% ipython --no-banner

In [1]: import numpy as np

In [2]: np.set_printoptions(precision=1, suppress=True, linewidth=160, legacy="1.25")

In [3]: def rd(a):
   ...:     return np.round(a, 1) + 0
   ...: 

In [4]: E = np.array([[-3.9, 0.0, 1.0, -3.0],
   ...:     [3.0, 4.1, -5.0, -2.0],
   ...:     [0.0, 0.0, -2.9, -2.0],
   ...:     [-4.0, 0.0, 1.0, -2.9]])

In [5]: rng = np.random.default_rng(3712)

In [6]: idx = rng.permutation(4)

In [7]: B = E[:, idx] * rng.choice([-1, 1], 4)

In [8]: B
Out[8]: 
array([[-1. , -3. , -3.9, -0. ],
       [ 5. , -2. ,  3. , -4.1],
       [ 2.9, -2. ,  0. , -0. ],
       [-1. , -2.9, -4. , -0. ]])

In [9]: Uu, _, vt = np.linalg.svd(E.T @ B)

In [10]: rd(Uu @ vt)
Out[10]: 
array([[ 0.,  0.,  1.,  0.],
       [ 0.,  0.,  0., -1.],
       [-1.,  0.,  0.,  0.],
       [ 0.,  1.,  0.,  0.]])

In [11]: idx
Out[11]: array([2, 3, 0, 1])

In [12]: proj = np.triu(np.array([[9, 6, 6, 1], [4, 0, 6, 0], [7, 0, 0, 1], [3, 4, 3, 6]]), 1) + np.eye(4)

In [13]: B = proj @ E @ np.linalg.inv(proj)

In [14]: rd(np.linalg.det(B))
Out[14]: 9.0

In [15]: np.linalg.matrix_rank(B)
Out[15]: 4

In [16]: rd(proj @ E - E @ proj)
Out[16]: 
array([[ 14.,  48., -23., -24.],
       [  0., -18., -60., -10.],
       [ -4.,   0.,   1.,   0.],
       [  0.,  24.,  24.,   3.]])

In [17]: Uu, sigma, vt = np.linalg.svd(E)

In [18]: np.argmax(sigma[:-1] / (sigma[1:] + 1e-6)) + 1
Out[18]: 3

In [19]: rd(sigma)
Out[19]: array([8.4, 6.6, 1.9, 0.1])

In [20]: B = Uu[:, :3] @ np.diag(sigma[:3]) @ vt[:3]

In [21]: rd(np.linalg.norm(E - B, 2)), rd(sigma[3])
Out[21]: (0.1, 0.1)

In [22]: np.linalg.matrix_rank(E, rtol=0.05)
Out[22]: 3

In [23]: rd(np.linalg.norm(E - B) / np.linalg.norm(E))
Out[23]: 0.0

In [24]: np.linalg.matrix_rank(B)
Out[24]: 3

In [25]: rd(B)
Out[25]: 
array([[-3.9,  0. ,  1. , -3. ],
       [ 3. ,  4.1, -5. , -2. ],
       [ 0. ,  0. , -2.9, -2. ],
       [-4. ,  0. ,  1. , -2.9]])

In [26]: rd(np.abs(E - B).max())
Out[26]: 0.0

In [27]: rd(E @ E)
Out[27]: 
array([[27.2,  0. , -9.8, 18.4],
       [ 8.6, 16.8, -5. , -1.4],
       [ 8. ,  0. ,  6.4, 11.6],
       [27.2,  0. , -9.8, 18.4]])

In [28]: (E - E.T) / 2
Out[28]: 
array([[ 0. , -1.5,  0.5,  0.5],
       [ 1.5,  0. , -2.5, -1. ],
       [-0.5,  2.5,  0. , -1.5],
       [-0.5,  1. ,  1.5,  0. ]])

In [29]: rd(np.linalg.det(E))
Out[29]: 9.0

In [30]: rd(np.linalg.norm(E) ** 2 / np.linalg.norm(E, 2) ** 2)
Out[30]: 1.7

In [31]: rd(np.linalg.norm(E, 1)), rd(np.linalg.norm(E, np.inf))
Out[31]: (10.9, 14.1)

In [32]: rd(np.linalg.norm(E[1], 1)), rd(np.linalg.norm(E[1], np.inf))
Out[32]: (14.1, 5.0)

In [33]: rd(np.linalg.norm(E[1] - E[0]))
Out[33]: 10.1

In [34]: rd(np.linalg.norm(E, 2))
Out[34]: 8.4

In [35]: rd(np.linalg.norm(E, axis=1))
Out[35]: array([5. , 7.4, 3.5, 5. ])

In [36]: K = np.loadtxt("w.csv", delimiter=",")

In [37]: K
Out[37]: 
array([[  4.,  12.,  20.,   0.,   0.,   0.],
       [-12.,  12.,  16.,   0.,   0.,   0.],
       [ -4.,   8.,  20.,   0.,   0.,   0.],
       [ -4., -12., -20.,  -1.,  -3.,  -5.],
       [ 12., -12., -16.,   3.,  -3.,  -4.],
       [  4.,  -8., -20.,   1.,  -2.,  -5.]])

In [38]: theta = np.radians(60)

In [39]: r_ = np.eye(6)

In [40]: r_[0, 0] = r_[4, 4] = np.cos(theta)

In [41]: r_[0, 4], r_[4, 0] = -np.sin(theta), np.sin(theta)

In [42]: rd(r_)
Out[42]: 
array([[ 0.5,  0. ,  0. ,  0. , -0.9,  0. ],
       [ 0. ,  1. ,  0. ,  0. ,  0. ,  0. ],
       [ 0. ,  0. ,  1. ,  0. ,  0. ,  0. ],
       [ 0. ,  0. ,  0. ,  1. ,  0. ,  0. ],
       [ 0.9,  0. ,  0. ,  0. ,  0.5,  0. ],
       [ 0. ,  0. ,  0. ,  0. ,  0. ,  1. ]])

In [43]: B = K @ r_.T

In [44]: np.allclose(np.linalg.norm(K, axis=1), np.linalg.norm(B, axis=1))
Out[44]: True

In [45]: rd(np.abs(B - K).max(axis=0))
Out[45]: array([ 6. ,  0. ,  0. ,  0. , 11.9,  0. ])

In [46]: rd(np.linalg.det(r_)), np.trace(r_)
Out[46]: (1.0, 5.0)

In [47]: np.allclose(K @ K.T, B @ B.T)
Out[47]: True

In [48]: rd(B)
Out[48]: 
array([[  2. ,  12. ,  20. ,   0. ,   3.5,   0. ],
       [ -6. ,  12. ,  16. ,   0. , -10.4,   0. ],
       [ -2. ,   8. ,  20. ,   0. ,  -3.5,   0. ],
       [  0.6, -12. , -20. ,  -1. ,  -5. ,  -5. ],
       [  8.6, -12. , -16. ,   3. ,   8.9,  -4. ],
       [  3.7,  -8. , -20. ,   1. ,   2.5,  -5. ]])
